$ python -q
>>> import numpy as np
>>> import numpy.linalg as la
>>> np.set_printoptions(precision=3, suppress=True, linewidth=140, floatmode="fixed")
>>> feats = np.load("arr.npy")
>>> feats
array([[-2,  1, -1, -3,  0,  4, -2,  0, -2],
       [ 1,  4,  2, -3, -1, -1,  3,  1,  1],
       [-1,  2,  2,  0, -4, -4, -3,  0,  1],
       [-3, -3,  0,  0,  1, -1,  2,  2,  1],
       [ 0, -1, -4,  1,  2,  0,  3,  0,  3],
       [ 4, -1, -4, -1,  0,  2, -1,  2,  0],
       [-2,  3, -3,  2,  3, -1,  2, -1,  1],
       [ 0,  1,  0,  2,  0,  2, -1,  4, -1],
       [-2,  1,  1,  1,  3,  0,  1, -1,  2]])
>>> vals, vecs = la.eigh(feats)
>>> vals.sum(), np.trace(feats)
(np.float64(16.0), np.int64(16))
>>> la.eigvalsh(feats + -1 * np.eye(9))
array([-7.322, -6.215, -4.902, -2.151,  1.137,  3.966,  5.485,  8.020,  8.982])
>>> la.svd(feats, compute_uv=False)
array([9.982, 9.020, 6.485, 6.322, 5.215, 4.966, 3.902, 2.137, 1.151])
>>> (vals > 1e-8).sum(), (vals < -1e-8).sum()
(np.int64(5), np.int64(4))
>>> np.round(vecs.T @ vecs, 3) + 0
array([[1.000, 0.000, 0.000, 0.000, 0.000, 0.000, 0.000, 0.000, 0.000],
       [0.000, 1.000, 0.000, 0.000, 0.000, 0.000, 0.000, 0.000, 0.000],
       [0.000, 0.000, 1.000, 0.000, 0.000, 0.000, 0.000, 0.000, 0.000],
       [0.000, 0.000, 0.000, 1.000, 0.000, 0.000, 0.000, 0.000, 0.000],
       [0.000, 0.000, 0.000, 0.000, 1.000, 0.000, 0.000, 0.000, 0.000],
       [0.000, 0.000, 0.000, 0.000, 0.000, 1.000, 0.000, 0.000, 0.000],
       [0.000, 0.000, 0.000, 0.000, 0.000, 0.000, 1.000, 0.000, 0.000],
       [0.000, 0.000, 0.000, 0.000, 0.000, 0.000, 0.000, 1.000, 0.000],
       [0.000, 0.000, 0.000, 0.000, 0.000, 0.000, 0.000, 0.000, 1.000]])
>>> np.round(vecs.T @ feats @ vecs, 3) + 0
array([[-6.322,  0.000,  0.000,  0.000,  0.000,  0.000,  0.000,  0.000,  0.000],
       [ 0.000, -5.215,  0.000,  0.000,  0.000,  0.000,  0.000,  0.000,  0.000],
       [ 0.000,  0.000, -3.902,  0.000,  0.000,  0.000,  0.000,  0.000,  0.000],
       [ 0.000,  0.000,  0.000, -1.151,  0.000,  0.000,  0.000,  0.000,  0.000],
       [ 0.000,  0.000,  0.000,  0.000,  2.137,  0.000,  0.000,  0.000,  0.000],
       [ 0.000,  0.000,  0.000,  0.000,  0.000,  4.966,  0.000,  0.000,  0.000],
       [ 0.000,  0.000,  0.000,  0.000,  0.000,  0.000,  6.485,  0.000,  0.000],
       [ 0.000,  0.000,  0.000,  0.000,  0.000,  0.000,  0.000,  9.020,  0.000],
       [ 0.000,  0.000,  0.000,  0.000,  0.000,  0.000,  0.000,  0.000,  9.982]])
>>> Y = la.invert(feats)
Traceback (most recent call last):
  File "<python-input-12>", line 1, in <module>
    Y = la.invert(feats)
        ^^^^^^^^^
AttributeError: module 'numpy.linalg' has no attribute 'invert'
>>> Y = la.inv(feats)
>>> np.round(la.slogdet(feats)[0], 3)
np.float64(1.0)
>>> (np.abs(Y) > 1e-9).astype(int)
array([[1, 1, 1, 1, 1, 1, 1, 1, 1],
       [1, 1, 1, 1, 1, 1, 1, 1, 1],
       [1, 1, 1, 1, 1, 1, 1, 1, 1],
       [1, 1, 1, 1, 1, 1, 1, 1, 1],
       [1, 1, 1, 1, 1, 1, 1, 1, 1],
       [1, 1, 1, 1, 1, 1, 1, 1, 1],
       [1, 1, 1, 1, 1, 1, 1, 1, 1],
       [1, 1, 1, 1, 1, 1, 1, 1, 1],
       [1, 1, 1, 1, 1, 1, 1, 1, 1]])
>>> round(float(la.cond(feats)), 3)
8.672
>>> np.round(la.inv(Y), 3) + 0
array([[-2.000,  1.000, -1.000, -3.000,  0.000,  4.000, -2.000,  0.000, -2.000],
       [ 1.000,  4.000,  2.000, -3.000, -1.000, -1.000,  3.000,  1.000,  1.000],
       [-1.000,  2.000,  2.000,  0.000, -4.000, -4.000, -3.000,  0.000,  1.000],
       [-3.000, -3.000,  0.000,  0.000,  1.000, -1.000,  2.000,  2.000,  1.000],
       [ 0.000, -1.000, -4.000,  1.000,  2.000,  0.000,  3.000,  0.000,  3.000],
       [ 4.000, -1.000, -4.000, -1.000,  0.000,  2.000, -1.000,  2.000,  0.000],
       [-2.000,  3.000, -3.000,  2.000,  3.000, -1.000,  2.000, -1.000,  1.000],
       [ 0.000,  1.000,  0.000,  2.000,  0.000,  2.000, -1.000,  4.000, -1.000],
       [-2.000,  1.000,  1.000,  1.000,  3.000,  0.000,  1.000, -1.000,  2.000]])
>>> np.allclose(Y, feats.T)
False
>>> u, v = feats[7], feats[0]
>>> u @ u
np.int64(27)
>>> u @ v
np.int64(7)
>>> pr = (u @ v) / (u @ u) * u
>>> round(la.norm(u + v) ** 2 + la.norm(u - v) ** 2, 3)
np.float64(132.0)
>>> np.outer(u, v)
array([[  0,   0,   0,   0,   0,   0,   0,   0,   0],
       [ -2,   1,  -1,  -3,   0,   4,  -2,   0,  -2],
       [  0,   0,   0,   0,   0,   0,   0,   0,   0],
       [ -4,   2,  -2,  -6,   0,   8,  -4,   0,  -4],
       [  0,   0,   0,   0,   0,   0,   0,   0,   0],
       [ -4,   2,  -2,  -6,   0,   8,  -4,   0,  -4],
       [  2,  -1,   1,   3,   0,  -4,   2,   0,   2],
       [ -8,   4,  -4, -12,   0,  16,  -8,   0,  -8],
       [  2,  -1,   1,   3,   0,  -4,   2,   0,   2]])
>>> la.matrix_rank(np.outer(u, v))
np.int64(1)
>>> v - pr
array([-2.000,  0.741, -1.000, -3.519,  0.000,  3.481, -1.741, -1.037, -1.741])
>>> K = np.load("layer3.npy")
>>> K
array([[ 1, -1,  1],
       [ 1,  0,  0],
       [ 1,  1,  1],
       [ 1,  2,  4],
       [ 1,  3,  9],
       [ 1,  4, 16],
       [ 1,  5, 25]])
>>> # column 2 dominates
>>> x = np.array([-4, 0, 1])
>>> rhs = K @ x
>>> la.solve(K.T @ K, K.T @ rhs)
array([-4.000, -0.000,  1.000])
>>> rhs
array([-3, -4, -3,  0,  5, 12, 21])
>>> try:
...     la.solve(K, rhs)
... except la.LinAlgError as e:
...     print(e)
... 
Last 2 dimensions of the array must be square
>>> rng = np.random.default_rng(881723)
>>> rhs = rhs + 0.05 * rng.normal(size=7)
>>> rhs
array([-3.014, -3.972, -2.964, -0.011,  4.977, 12.006, 20.995])
>>> b, *_ = la.lstsq(K, rhs)
>>> round(float(la.norm(rhs - K @ b)), 3)
0.051
>>> np.round(K.T @ (rhs - K @ b), 3) + 0
array([0.000, 0.000, 0.000])
>>> Y = K / np.sqrt((K ** 2).mean(axis=1, keepdims=True))
>>> la.matrix_rank(Y) == la.matrix_rank(K)
np.True_
>>> Y[0]
array([ 1.000, -1.000,  1.000])
>>> la.norm(Y, axis=1)
array([1.732, 1.732, 1.732, 1.732, 1.732, 1.732, 1.732])
>>> la.matrix_rank(K - K.mean(axis=1, keepdims=True))
np.int64(2)
>>> theta = np.radians(72)
>>> r_ = np.eye(3)
>>> r_[2, 2] = r_[1, 1] = np.cos(theta)
>>> r_[2, 1], r_[1, 2] = -np.sin(theta), np.sin(theta)
>>> r_
array([[ 1.000,  0.000,  0.000],
       [ 0.000,  0.309,  0.951],
       [ 0.000, -0.951,  0.309]])
>>> Y = K @ r_.T
>>> round(la.det(r_), 3), round(float(np.trace(r_)), 3)
(np.float64(1.0), 1.618)
>>> np.allclose(K @ K.T, Y @ Y.T)
True
>>> la.svd(K, compute_uv=False), la.svd(Y, compute_uv=False)
(array([32.166,  2.311,  1.726]), array([32.166,  2.311,  1.726]))
>>> Y
array([[ 1.000,  0.642,  1.260],
       [ 1.000,  0.000,  0.000],
       [ 1.000,  1.260, -0.642],
       [ 1.000,  4.422, -0.666],
       [ 1.000,  9.487, -0.072],
       [ 1.000, 16.453,  1.140],
       [ 1.000, 25.321,  2.970]])
>>> np.abs(Y - K).max(axis=0)
array([ 0.000, 20.321, 22.030])
>>> M = np.load("mat.npy")
>>> M
array([[-0.080,  0.880,  1.200, -0.400, -0.640, -0.720, -1.600,  0.640, -0.320],
       [-0.060,  0.660,  0.900, -0.300, -0.480, -0.540, -1.200,  0.480, -0.240],
       [ 0.030, -0.330, -0.450,  0.150,  0.240,  0.270,  0.600, -0.240,  0.120]])
>>> # rows and columns are dependent
>>> np.unique(M.round(6), axis=0).shape
(3, 9)
>>> np.abs(np.diag(la.qr(M)[1])) > 1e-9
array([ True, False, False])
>>> la.lstsq(M[:-1].T, M[-1])[2]
np.int32(1)
